% ipython --no-banner

In [1]: import numpy as np

In [2]: from numpy import linalg as LA

In [3]: np.set_printoptions(precision=2, suppress=True, linewidth=100)

In [4]: A = np.load("data.npy")

In [5]: A
Out[5]: 
array([[ 7.32,  1.29,  2.21, -0.09],
       [ 7.35,  1.35,  2.13, -0.16],
       [-1.43,  0.5 , -1.84,  1.15],
       [-1.23, -1.25,  1.35, -1.55],
       [ 0.06, -0.16,  0.12, -0.81],
       [-2.31, -0.03, -1.28,  1.26],
       [ 1.5 , -0.54,  2.06, -1.88],
       [-1.67,  0.34, -1.58,  1.14],
       [ 3.79,  1.53, -0.65,  1.37],
       [ 0.95,  1.02, -1.17,  1.56],
       [ 3.81, -0.14,  2.6 , -1.42],
       [ 7.19,  1.02,  2.55, -0.81],
       [ 1.04,  0.97, -1.23,  1.53],
       [ 0.53,  0.4 , -0.46, -0.05],
       [ 6.22,  0.02,  3.74, -2.6 ],
       [-4.45, -0.36, -2.02,  0.61],
       [-2.51, -0.42, -0.83,  0.25],
       [ 0.29,  0.17, -0.17,  0.04],
       [-1.48,  0.67, -1.88,  1.9 ],
       [ 3.85, -0.05,  2.65, -1.39],
       [-7.32, -1.27, -2.19,  0.02],
       [-5.48, -1.28, -0.81, -1.  ],
       [-4.54, -0.25, -2.24,  1.56],
       [ 5.84, -0.16,  4.01, -2.45],
       [ 9.41,  1.13,  3.68, -1.18],
       [-7.98, -1.81, -1.58, -0.69],
       [-5.16, -1.1 , -1.15, -0.26],
       [ 5.51,  1.42,  0.83,  0.91],
       [-3.29, -1.01, -0.01, -0.6 ]])

In [6]: hat = A @ LA.solve(A.T @ A, A.T)

In [7]: np.round(LA.eigvalsh(hat), 2) + 0
Out[7]: 
array([0., 0., 0., 0., 0., 0., 0., 0., 0., 0., 0., 0., 0., 0., 0., 0., 0., 0., 0., 0., 0., 0., 0.,
       0., 0., 1., 1., 1., 1.])

In [8]: hat @ A[:, 2]
Out[8]: 
array([ 2.21,  2.13, -1.84,  1.35,  0.12, -1.28,  2.06, -1.58, -0.65, -1.17,  2.6 ,  2.55, -1.23,
       -0.46,  3.74, -2.02, -0.83, -0.17, -1.88,  2.65, -2.19, -0.81, -2.24,  4.01,  3.68, -1.58,
       -1.15,  0.83, -0.01])

In [9]: W = np.array([[1, 0], [-1, 3], [0, 0], [2, -1]])

In [10]: b = np.array([1, 2])

In [11]: hid = np.maximum(A @ W + b, 0)

In [12]: LA.matrix_rank(hid)
Out[12]: np.int64(2)

In [13]: (hid > 0).mean(axis=0)
Out[13]: array([0.62, 0.76])

In [14]: basis = np.array([[4, 3, 1], [7, 0, 2]])

In [15]: W @ basis
Out[15]: 
array([[ 4,  3,  1],
       [17, -3,  5],
       [ 0,  0,  0],
       [ 1,  6,  0]])

In [16]: labels = A[:, 3] > np.median(A[:, 3])

In [17]: f = A[labels].mean(axis=0) - A[~labels].mean(axis=0)

In [18]: round(float((((A - A.mean(axis=0)) @ f > 0) == labels).mean()), 2)
Out[18]: 0.76

In [19]: ((A - A.mean(axis=0)) @ f > 0).astype(int)
Out[19]: array([0, 0, 1, 0, 1, 1, 0, 1, 0, 1, 0, 0, 1, 1, 0, 1, 1, 1, 1, 0, 1, 1, 1, 0, 0, 1, 1, 0, 1])

In [20]: np.argsort(-np.abs(f).round(6), kind="stable")
Out[20]: array([0, 2, 3, 1])

In [21]: labels.astype(int)
Out[21]: array([0, 0, 1, 0, 0, 1, 0, 1, 1, 1, 0, 0, 1, 1, 0, 1, 1, 1, 1, 0, 1, 0, 1, 0, 0, 0, 0, 1, 0])

In [22]: A2 = A / np.sqrt((A ** 2).mean(axis=1, keepdims=True))

In [23]: LA.norm(A2, axis=1)
Out[23]: 
array([2., 2., 2., 2., 2., 2., 2., 2., 2., 2., 2., 2., 2., 2., 2., 2., 2., 2., 2., 2., 2., 2., 2.,
       2., 2., 2., 2., 2., 2.])

In [24]: Ac = A - A.mean(axis=0)

In [25]: V = LA.svd(Ac)[2][:2]

In [26]: A2 = Ac - Ac @ V.T @ V

In [27]: A2.std(axis=0)
Out[27]: array([0.03, 0.07, 0.14, 0.16])

In [28]: np.round(np.cov(Ac @ V.T, rowvar=False), 2) + 0
Out[28]: 
array([[26.22,  0.  ],
       [ 0.  ,  2.92]])

In [29]: np.diag(V.T @ V)
Out[29]: array([0.91, 0.17, 0.45, 0.47])

In [30]: data = np.array([[0.0, -0.4, -0.6, 0.1, -0.5],
    ...:     [2.0, -1.6, 0.2, -0.1, -1.3],
    ...:     [1.4, 0.7, -0.5, -0.6, -1.9],
    ...:     [-0.1, -1.6, -0.1, 1.6, 0.3],
    ...:     [-0.4, 0.1, -1.7, 0.6, -0.4]])

In [31]: rng = np.random.default_rng(99)

In [32]: data[0] = data[1] + 0.05 * rng.normal(size=5)

In [33]: data
Out[33]: 
array([[ 2.  , -1.62,  0.2 , -0.07, -1.39],
       [ 2.  , -1.6 ,  0.2 , -0.1 , -1.3 ],
       [ 1.4 ,  0.7 , -0.5 , -0.6 , -1.9 ],
       [-0.1 , -1.6 , -0.1 ,  1.6 ,  0.3 ],
       [-0.4 ,  0.1 , -1.7 ,  0.6 , -0.4 ]])

In [34]: hat = np.triu(np.array([[5, 5, 7, 9, 1],
    ...:     [7, 2, 7, 3, 0],
    ...:     [0, 0, 4, 3, 4],
    ...:     [1, 6, 1, 6, 7],
    ...:     [6, 0, 3, 5, 3]]), 1) + np.eye(5)

In [35]: A2 = hat @ data @ LA.inv(hat)

In [36]: np.round(LA.det(A2), 2)
Out[36]: np.float64(-0.47)

In [37]: LA.matrix_rank(A2)
Out[37]: np.int64(5)

In [38]: round(np.trace(A2), 2), np.round(np.trace(data), 2)
Out[38]: (np.float64(1.1), np.float64(1.1))

In [39]: np.poly(A2)
Out[39]: array([ 1.  , -1.1 , -5.4 ,  0.58,  3.13,  0.47])

In [40]: W0 = np.load("x.npy")

In [41]: W0
Out[41]: 
array([[ 0,  0,  0],
       [25,  0,  0],
       [12,  1,  0],
       [15,  0,  0],
       [ 0, 11,  0],
       [ 0,  6,  0],
       [26,  0,  0],
       [ 0,  0,  0],
       [22,  0,  0],
       [ 1,  0,  2],
       [ 2,  0,  3],
       [ 0,  0,  9],
       [ 0,  2,  1]])

In [42]: # row 7 repeats row 0

In [43]: x = np.array([8, -2, -2])

In [44]: rhs = W0 @ x

In [45]: b, lr = np.zeros(3), 1 / LA.norm(W0, 2) ** 2

In [46]: for i in range(50):
    ...:     b -= lr * W0.T @ (W0 @ b - rhs)
    ...:     if i % 10 == 0: print(i, round(LA.norm(W0 @ b - rhs), 2))
    ...: 
0 30.85
10 16.32
20 9.11
30 5.33
40 3.23

In [47]: b
Out[47]: array([ 8.  , -1.96, -1.79])

In [48]: m1 = np.load("case19.npy")

In [49]: m1
Out[49]: 
array([[ 0.4 ,  2.9 ,  2.99],
       [ 0.8 , -1.4 , -0.02],
       [-0.9 , -3.24, -3.99]])

In [50]: # rank 2

In [51]: hat = np.triu(np.array([[-6, -2, -7], [5, 9, -3], [-9, -3, 2]]), 1) + np.eye(3)

In [52]: A2 = hat @ m1 @ LA.inv(hat)

In [53]: round(np.trace(A2), 2), np.trace(m1)
Out[53]: (np.float64(-4.99), np.float64(-4.99))

In [54]: LA.matrix_rank(A2)
Out[54]: np.int64(2)

In [55]: A2
Out[55]: 
array([[  5.1 ,  38.58, 182.4 ],
       [  3.5 ,  15.32,  82.41],
       [ -0.9 ,  -5.04, -25.41]])
